% ipython --no-banner

In [1]: import numpy as np

In [2]: from numpy import linalg as LA

In [3]: np.set_printoptions(precision=1, suppress=True, linewidth=200, sign=" ")

In [4]: M2 = np.array([[2, -3, -8, 0, -4, -6, -8],
   ...:     [9, 2, 3, -1, 7, 4, 8],
   ...:     [-4, 2, 0, 1, -6, 6, 1],
   ...:     [-6, 2, 7, 0, 3, 0, 6],
   ...:     [-5, 5, -5, 6, -6, 4, 6],
   ...:     [0, 2, 3, 5, 1, -2, -9],
   ...:     [9, -3, -5, -6, -4, 0, -2]])

In [5]: arr = M2 - M2.T

In [6]: arr
Out[6]: 
array([[  0, -12,  -4,   6,   1,  -6, -17],
       [ 12,   0,   1,  -3,   2,   2,  11],
       [  4,  -1,   0,  -6,  -1,   3,   6],
       [ -6,   3,   6,   0,  -3,  -5,  12],
       [ -1,  -2,   1,   3,   0,   3,  10],
       [  6,  -2,  -3,   5,  -3,   0,  -9],
       [ 17, -11,  -6, -12, -10,   9,   0]])

In [7]: def softmax(z):
   ...:     e = np.exp(z - z.max(axis=-1, keepdims=True))
   ...:     return e / e.sum(axis=-1, keepdims=True)
   ...: 

In [8]: softmax(arr).sum(axis=1)
Out[8]: array([ 1.,  1.,  1.,  1.,  1.,  1.,  1.])

In [9]: np.round(softmax(arr[6]), 1) + 0
Out[9]: array([ 1.,  0.,  0.,  0.,  0.,  0.,  0.])

In [10]: np.round(softmax(10 * arr[6]), 1) + 0
Out[10]: array([ 1.,  0.,  0.,  0.,  0.,  0.,  0.])

In [11]: S = arr @ arr.T / np.sqrt(7)

In [12]: softmax(S).round(6).argmax(axis=1)
Out[12]: array([ 0,  1,  6,  3,  4,  0,  6])

In [13]: np.round(softmax(S), 1) + 0
Out[13]: 
array([[ 1.,  0.,  0.,  0.,  0.,  0.,  0.],
       [ 0.,  1.,  0.,  0.,  0.,  0.,  0.],
       [ 0.,  0.,  0.,  0.,  0.,  0.,  1.],
       [ 0.,  0.,  0.,  1.,  0.,  0.,  0.],
       [ 0.,  0.,  0.,  0.,  1.,  0.,  0.],
       [ 1.,  0.,  0.,  0.,  0.,  0.,  0.],
       [ 0.,  0.,  0.,  0.,  0.,  0.,  1.]])

In [14]: np.round(softmax(S)[6] @ arr, 1) + 0
Out[14]: array([ 17., -11.,  -6., -12., -10.,   9.,   0.])

In [15]: A = np.load("dump.npy")

In [16]: A
Out[16]: 
array([[   2,    5,    0,    1,    1,    2],
       [   5,    6,    3,    4,    5,    3],
       [   9,   10,    5,    6,    7,    6],
       [  13,   12,    7,    9,    7,   10],
       [  18,   14,    7,   10,   12,   10],
       [  18,   14,    8,   13,   17,   10],
       [  23,   17,   13,   15,   20,   14],
       [  26,   21,   16,   15,   24,   16],
       [  28,   26,   19,   16,   27,   17],
       [  28,   29,   21,   17,   29,   21],
       [  28,   30,   21,   21,   32,   22],
       [  33,   35,   24,   24,   36,   23],
       [  37,   40,   29,   25,   40,   25],
       [  38,   41,   34,   28,   40,   28],
       [  39,   44,   39,   32,   44,   29],
       [  39,   48,   40,   35,   44,   29],
       [  40,   53,   40,   39,   48,   29],
       [  41,   54,   44,   43,   50,   32],
       [  41,   56,   48,   44,   50,   33],
       [  41,   56,   50,   47,   53,   35],
       [  41,   56,   55,   49,   58,   36],
       [  46,   61,   56,   52,   62,   40],
       [  47,   62,   59,   54,   66,   42],
       [  48,   64,   61,   57,   70,   44],
       [  52,   66,   62,   61,   73,   45],
       [  53,   67,   65,   66,   75,   46],
       [  58,   71,   67,   71,   79,   51],
       [  62,   75,   67,   74,   83,   53],
       [  64,   80,   68,   75,   83,   55],
       [  69,   84,   72,   78,   86,   56],
       [  72,   88,   72,   82,   91,   59],
       [  75,   90,   73,   84,   95,   59],
       [  75,   90,   74,   84,   98,   62],
       [  76,   90,   76,   89,  100,   63],
       [  77,   95,   76,   90,  102,   68],
       [  79,   98,   78,   91,  102,   71],
       [  81,  103,   82,   92,  103,   75],
       [  83,  107,   85,   92,  106,   80]])

In [17]: round(np.log10(LA.cond(A)))
Out[17]: 2

In [18]: LA.cond(A) > 100
Out[18]: np.True_

In [19]: np.round(LA.norm(A, 2) / LA.norm(A), 1)
Out[19]: np.float64(1.0)

In [20]: F = np.array([[2, 2, 0, -2, 0, -1, 2],
    ...:     [0, 0, 0, 0, -2, 2, 2],
    ...:     [0, -1, 2, -1, 1, -1, -2],
    ...:     [3, -3, 2, 0, 3, -1, -3],
    ...:     [-2, 0, 0, -2, 3, 3, -1],
    ...:     [1, -2, -1, 1, 3, -1, 0],
    ...:     [-2, 0, 0, 0, 1, 0, -1]])

In [21]: F
Out[21]: 
array([[ 2,  2,  0, -2,  0, -1,  2],
       [ 0,  0,  0,  0, -2,  2,  2],
       [ 0, -1,  2, -1,  1, -1, -2],
       [ 3, -3,  2,  0,  3, -1, -3],
       [-2,  0,  0, -2,  3,  3, -1],
       [ 1, -2, -1,  1,  3, -1,  0],
       [-2,  0,  0,  0,  1,  0, -1]])

In [22]: O, evecs = LA.qr(F[:, :3])[0], LA.qr(F[:, 3:])[0]

In [23]: sig = LA.svd(O.T @ evecs, compute_uv=False)

In [24]: np.round(LA.norm(O @ O.T - evecs @ evecs.T, 2), 1)
Out[24]: np.float64(1.0)

In [25]: M2 = LA.inv(F)

In [26]: round(LA.det(F) * LA.det(M2), 1)
Out[26]: np.float64(1.0)

In [27]: LA.det(F) * M2
Out[27]: 
array([[   8.,  -32.,  -64.,   48.,    8.,  -32.,  -72.],
       [ 168.,   96., -320.,  240.,  -88., -160.,  536.],
       [ 224.,  320., -256.,  320., -160., -128.,  800.],
       [ 160.,  224., -384.,  320., -160., -128.,  736.],
       [ 136.,  128., -192.,  176.,  -56.,  -32.,  440.],
       [  16.,   64., -128.,   96.,   16.,  -64.,  112.],
       [ 120.,  192.,  -64.,   80.,  -72.,   32.,  328.]])

In [28]: (np.abs(M2) > 1e-9).astype(int)
Out[28]: 
array([[ 1,  1,  1,  1,  1,  1,  1],
       [ 1,  1,  1,  1,  1,  1,  1],
       [ 1,  1,  1,  1,  1,  1,  1],
       [ 1,  1,  1,  1,  1,  1,  1],
       [ 1,  1,  1,  1,  1,  1,  1],
       [ 1,  1,  1,  1,  1,  1,  1],
       [ 1,  1,  1,  1,  1,  1,  1]])

In [29]: np.round(F @ M2, 1) + 0
Out[29]: 
array([[ 1.,  0.,  0.,  0.,  0.,  0.,  0.],
       [ 0.,  1.,  0.,  0.,  0.,  0.,  0.],
       [ 0.,  0.,  1.,  0.,  0.,  0.,  0.],
       [ 0.,  0.,  0.,  1.,  0.,  0.,  0.],
       [ 0.,  0.,  0.,  0.,  1.,  0.,  0.],
       [ 0.,  0.,  0.,  0.,  0.,  1.,  0.],
       [ 0.,  0.,  0.,  0.,  0.,  0.,  1.]])

In [30]: M2 = np.array([[3, 1, 2],
    ...:     [1, 0, 2],
    ...:     [0, 3, 1],
    ...:     [2, 0, 0],
    ...:     [1, 1, 1],
    ...:     [0, 1, 0],
    ...:     [1, 1, 3]])

In [31]: M2.T @ F.T
Out[31]: 
array([[ 6,  0, -4,  6, -8,  6, -6],
       [ 3,  2,  4,  8,  3,  0, -2],
       [14,  4, -5, -4, -4,  0, -6]])

In [32]: np.einsum("ik,kj->ji", F, M2)
Out[32]: 
array([[ 6,  0, -4,  6, -8,  6, -6],
       [ 3,  2,  4,  8,  3,  0, -2],
       [14,  4, -5, -4, -4,  0, -6]])

In [33]: np.einsum("ij,ij->i", F, F)
Out[33]: array([ 17,  12,  12,  41,  27,  17,   6])
